>>> import numpy as np
>>> np.set_printoptions(suppress=True, linewidth=160)
>>> rnd = lambda a: np.round(a, 2) + 0
>>> q, _ = np.linalg.qr(np.array([[0.8, 1.4, 0.0], [-0.9, 0.7, -0.2], [0.6, 1.1, -1.5]]))
>>> A = q[:, :3]
>>> rnd(A)
array([[-0.59, -0.52, -0.61],
       [ 0.67, -0.74, -0.02],
       [-0.45, -0.42,  0.79]])
>>> Uu, sigma, VT = np.linalg.svd(A, full_matrices=False)
>>> rnd(np.sqrt((sigma ** 2).sum())), rnd(np.linalg.norm(A))
(np.float64(1.73), np.float64(1.73))
>>> VT @ VT.T
array([[1., 0., 0.],
       [0., 1., 0.],
       [0., 0., 1.]])
>>> Uu.shape, sigma.shape, VT.shape
((3, 3), (3,), (3, 3))
>>> rnd(sigma)
array([1., 1., 1.])
>>> rnd(Uu.T @ Uu)
array([[1., 0., 0.],
       [0., 1., 0.],
       [0., 0., 1.]])
>>> rnd(np.cumsum(sigma ** 2) / np.sum(sigma ** 2))
array([0.33, 0.67, 1.  ])
>>> rnd(Uu.T @ A @ VT.T)
array([[1., 0., 0.],
       [0., 1., 0.],
       [0., 0., 1.]])
>>> def softmax(z):
...     e = np.exp(z - z.max(axis=-1, keepdims=True))
...     return e / e.sum(axis=-1, keepdims=True)
... 
>>> rnd(softmax(10 * A[2]))
array([0., 0., 1.])
>>> rnd(softmax(A[2] + -2))
array([0.18, 0.19, 0.63])
>>> rnd(softmax(A).sum(axis=1))
array([1., 1., 1.])
>>> scores = A @ A.T / np.sqrt(3)
>>> rnd(softmax(scores + np.triu(np.full(scores.shape, -np.inf), 1)))
array([[1.  , 0.  , 0.  ],
       [0.36, 0.64, 0.  ],
       [0.26, 0.26, 0.47]])
>>> P = np.triu(np.array([[3, 1, 0], [-2, 2, -2], [-1, 2, -2]]), 1) + np.eye(3)
>>> M2 = P @ A @ np.linalg.inv(P)
>>> rnd(np.poly(M2))
array([ 1.  ,  0.55, -0.55, -1.  ])
>>> rnd(M2)
array([[ 0.07, -1.34, -3.31],
       [ 1.56, -1.46, -4.53],
       [-0.45,  0.03,  0.84]])
>>> A[3]
Traceback (most recent call last):
  File "<python-input-24>", line 1, in <module>
    A[3]
    ~^^^
IndexError: index 3 is out of bounds for axis 0 with size 3
>>> rnd(np.abs(A).max())
np.float64(0.79)
>>> A.shape
(3, 3)
>>> np.linalg.matrix_rank(A)
np.int64(3)
>>> rnd(A - A[0])
array([[ 0.  ,  0.  ,  0.  ],
       [ 1.26, -0.22,  0.59],
       [ 0.15,  0.1 ,  1.4 ]])
>>> np.count_nonzero(A)
np.int64(9)
>>> q, R = np.linalg.qr(A)
>>> rnd(np.abs(np.diag(R)))
array([1., 1., 1.])
>>> rnd(q @ R)
array([[-0.59, -0.52, -0.61],
       [ 0.67, -0.74, -0.02],
       [-0.45, -0.42,  0.79]])
>>> rnd(q.T @ q)
array([[1., 0., 0.],
       [0., 1., 0.],
       [0., 0., 1.]])
>>> q.shape, R.shape
((3, 3), (3, 3))
>>> feats = np.load("x.npy")
>>> feats
array([[ -1.65,   0.84,  -1.06],
       [ -1.42,   0.59,   4.2 ],
       [  1.21,   2.44,  -4.25],
       [ -5.41,  -6.11,   2.05],
       [ -5.43,   2.47,  -8.94],
       [ -3.52,   1.02,  -2.02],
       [ -4.24,  -2.77,  -2.43],
       [ -0.8 ,  -0.46,  -7.04],
       [ -3.16,   4.23,  -6.92],
       [  3.96,  -1.71,   2.58],
       [ -6.08,   6.18,   4.94],
       [ -3.54,   4.11,   2.85],
       [ -2.95,   0.42,  -5.44],
       [ 12.62,  -1.27,   4.94],
       [ -1.  ,   1.78,  -6.66],
       [ -3.95,  -3.85,  -3.88],
       [  6.65,  -7.03,  -4.73],
       [-11.33,  10.46,  -0.45],
       [ -0.32,   1.21,   0.81],
       [  3.46,   4.11,  -2.12],
       [ -4.2 ,   6.16,  -0.27],
       [ -3.88,   1.09,  -2.17],
       [  4.85,   2.78,   2.11],
       [  2.56,   3.92,  -0.04],
       [ -2.41,   3.31,  -7.24],
       [ -1.72,   0.22,  -6.47]])
>>> idx = feats[:, 2] > np.median(feats[:, 2])
>>> r0 = feats[idx].mean(axis=0) - feats[~idx].mean(axis=0)
>>> np.argsort(-np.abs(r0).round(6), kind="stable")
array([2, 1, 0])
>>> rnd((((feats - feats.mean(axis=0)) @ r0 > 0) == idx).mean())
np.float64(0.92)
>>> rnd(A[:, 2] @ A[:, 1])
np.float64(0.0)
>>> rnd(np.linalg.svd(A, compute_uv=False))
array([1., 1., 1.])
>>> Xs = feats - feats.mean(axis=0)
>>> Uu, sigma, VT = np.linalg.svd(Xs, full_matrices=False)
>>> np.abs(VT[0]).argmax()
np.int64(0)
>>> rnd(sigma)
array([26.28, 20.81, 15.34])
>>> (np.sign(Uu[:, 0]) == np.sign(Uu[0, 0])).astype(int)
array([1, 1, 1, 1, 0, 0, 0, 0, 0, 1, 0, 0, 0, 1, 0, 0, 1, 0, 1, 1, 0, 0, 1, 1, 0, 0])
>>> rnd(VT[0] * np.sign(VT[0, np.abs(VT[0]).argmax()]))
array([ 0.86, -0.43,  0.28])
>>> rnd(sigma ** 2 / (sigma ** 2).sum())
array([0.51, 0.32, 0.17])
>>> np.linalg.matrix_rank(Xs)
np.int64(3)
>>> np.searchsorted(np.cumsum(sigma ** 2) / (sigma ** 2).sum(), 0.9) + 1
np.int64(3)
>>> np.abs(Uu[:, 0]).argmax()
np.int64(13)
>>> Xs = (feats - feats.mean(axis=0)) / feats.std(axis=0)
>>> Xs.std(axis=0)
array([1., 1., 1.])
>>> beta = np.linalg.lstsq(np.delete(Xs, 1, axis=1), Xs[:, 1])[0]
>>> np.abs(beta).argmax()
np.int64(0)
>>> rnd(beta)
array([-0.41,  0.15])
>>> rnd(1 - np.var(Xs[:, 1] - np.delete(Xs, 1, axis=1) @ beta))
np.float64(0.17)
>>> W2 = feats[[3, 17]].astype(float)
>>> for _ in range(5):
...     idx = np.linalg.norm(feats[:, None] - W2, axis=-1).argmin(axis=1)
...     W2 = np.array([feats[idx == j].mean(axis=0) for j in range(2)])
... 
>>> idx
array([0, 0, 0, 0, 1, 0, 0, 0, 1, 0, 1, 1, 0, 0, 0, 0, 0, 1, 0, 0, 1, 0, 0, 0, 1, 0])
>>> rnd(W2)
array([[ 0.23, -0.15, -1.66],
       [-5.16,  5.27, -2.29]])
>>> np.bincount(idx)
array([19,  7])
>>> m1 = np.array([[-3.0, -3.0, 0.0, 0.0],
...     [1.0, 2.0, 0.0, 0.0],
...     [0.0, 0.0, 2.0, 0.0],
...     [0.0, 0.0, -3.0, 2.0]])
>>> w, evecs = np.linalg.eig(m1)
>>> rnd(np.sort(np.linalg.eigvals(m1.T)))
array([-2.3,  1.3,  2. ,  2. ])
>>> rnd(np.sort(np.linalg.eigvals(m1 @ m1)))
array([1.7, 4. , 4. , 5.3])
>>> rnd(w)
array([-2.3,  1.3,  2. ,  2. ])
>>> vec = np.array([2, 2, 0, 3])
>>> y = m1 @ vec
>>> y
array([-12.,   6.,   0.,   6.])
>>> rnd(np.linalg.solve(m1.T, m1[1]))
array([0., 1., 0., 0.])
>>> mat = np.load("dump.npy")
>>> mat
array([[2, 4, 3],
       [4, 2, 6],
       [3, 6, 2]])
>>> r0 = np.array([3, 3])
>>> np.array([np.convolve(row, r0, "same") for row in mat])
array([[ 6, 18, 21],
       [12, 18, 24],
       [ 9, 27, 24]])
>>> np.polyval(r0, mat[1])
array([15,  9, 21])
>>> W0 = np.load("block14.npy")
>>> W0
array([[ 1.,  0.,  0.,  0.],
       [ 0.,  1.,  2.,  2.],
       [ 0.,  0.,  2.,  1.],
       [ 0., -2.,  3.,  1.]])
>>> rnd(np.linalg.det(2 * W0)), rnd(np.linalg.det(W0))
(np.float64(48.0), np.float64(3.0))
>>> rnd(np.linalg.eigvals(W0))
array([1.5+0.87j, 1.5-0.87j, 1. +0.j  , 1. +0.j  ])
>>> rnd(np.linalg.det(W0.T))
np.float64(3.0)
>>> rnd(np.poly(W0))
array([ 1., -5., 10., -9.,  3.])
>>> rnd(np.linalg.eigvals(W0).sum().real)
np.float64(5.0)
>>> data = np.load("out0.npy")
>>> data
array([[-6, -2, -1],
       [-3, -1, -2],
       [-3, -1, -2]])
>>> D = np.linalg.norm(feats[:, None] - feats[None], axis=-1)
>>> np.flatnonzero(D[5] < D.mean() / 2)
array([ 0,  5,  6, 12, 18, 21])
>>> (D + 1e9 * np.eye(26)).round(6).argmin(axis=1)
array([ 5, 18, 14,  6,  8, 21, 15, 25, 24, 22, 11, 20, 25,  9, 25,  6,  9, 20,  0, 23, 11,  5, 23, 19,  8,  7])
>>> np.linalg.matrix_rank(D ** 2)
np.int64(5)
>>> np.unravel_index(D.round(6).argmax(), D.shape)
(np.int64(13), np.int64(17))
>>> D.mean(axis=1).argmax()
np.int64(13)
>>> t3 = np.stack([data, 5 * data, data[::-1]])
>>> np.linalg.matrix_rank(t3)
array([2, 2, 2])
>>> t3.shape
(3, 3, 3)
>>> (t3 @ data.T).shape
(3, 3, 3)
>>> F = np.load("m.npy")
>>> F
array([[-1.6, -1. , -1.2, -0.3],
       [ 2.1,  2.3,  1.8, -0.2]])
>>> M2 = np.array([[4, -1, 5], [-5, 2, -4]])
>>> W2 = np.kron(M2, F)
>>> np.linalg.matrix_rank(W2)
np.int64(4)
>>> rnd(np.linalg.norm(W2, 2)), rnd(np.linalg.norm(M2, 2) * np.linalg.norm(F, 2))
(np.float64(38.95), np.float64(38.95))
>>> W2.shape
(4, 12)
>>> np.linalg.norm(F, axis=1).argmax()
np.int64(1)
>>> rnd(np.linalg.norm(F[1] - F[0]))
np.float64(5.8)
>>> rnd(np.linalg.norm(F, 2))
np.float64(4.21)
>>> rnd(np.linalg.norm(F, axis=1))
array([2.26, 3.6 ])
>>> M = np.loadtxt("w.csv", delimiter=",")
>>> M
array([[ 4.4 ,  4.36, -4.36],
       [ 2.6 ,  2.63, -2.56],
       [ 0.43,  0.43, -0.45],
       [-3.04, -3.05,  3.04],
       [ 1.41,  1.41, -1.38],
       [ 1.79,  1.81, -1.82],
       [-0.06, -0.01,  0.06],
       [-1.3 , -1.29,  1.25],
       [-2.6 , -2.65,  2.66],
       [ 2.24,  2.27, -2.21],
       [ 3.47,  3.45, -3.46],
       [-0.42, -0.42,  0.41],
       [-2.61, -2.64,  2.63],
       [ 1.18,  1.21, -1.17],
       [-3.73, -3.7 ,  3.72],
       [-1.96, -1.9 ,  1.9 ],
       [-2.35, -2.33,  2.33],
       [ 4.12,  4.14, -4.11],
       [ 3.13,  3.12, -3.16],
       [-2.11, -2.15,  2.13],
       [ 1.82,  1.79, -1.8 ],
       [-1.22, -1.22,  1.23],
       [ 0.04,  0.04, -0.02],
       [ 3.92,  3.98, -3.95],
       [-1.66, -1.64,  1.66]])
>>> G = np.cov(M, rowvar=False)
>>> rnd(np.corrcoef(M.T))
array([[ 1.,  1., -1.],
       [ 1.,  1., -1.],
       [-1., -1.,  1.]])
>>> np.argsort(-M.std(axis=0).round(6), kind="stable")
array([1, 0, 2])
>>> rnd(G)
array([[ 6.24,  6.25, -6.23],
       [ 6.25,  6.26, -6.24],
       [-6.23, -6.24,  6.22]])
>>> rnd(np.corrcoef(M[:, 2], M[:, 0])[0, 1])
np.float64(-1.0)
>>> rnd(M.std(axis=0))
array([2.45, 2.45, 2.44])
>>> M2 = W0 / np.sqrt((W0 ** 2).mean(axis=1, keepdims=True))
>>> rnd(np.linalg.norm(M2, axis=1))
array([2., 2., 2., 2.])
>>> W0 - W0.mean(axis=1, keepdims=True)
array([[ 0.75, -0.25, -0.25, -0.25],
       [-1.25, -0.25,  0.75,  0.75],
       [-0.75, -0.75,  1.25,  0.25],
       [-0.5 , -2.5 ,  2.5 ,  0.5 ]])
>>> np.linalg.matrix_rank(M2) == np.linalg.matrix_rank(W0)
np.True_
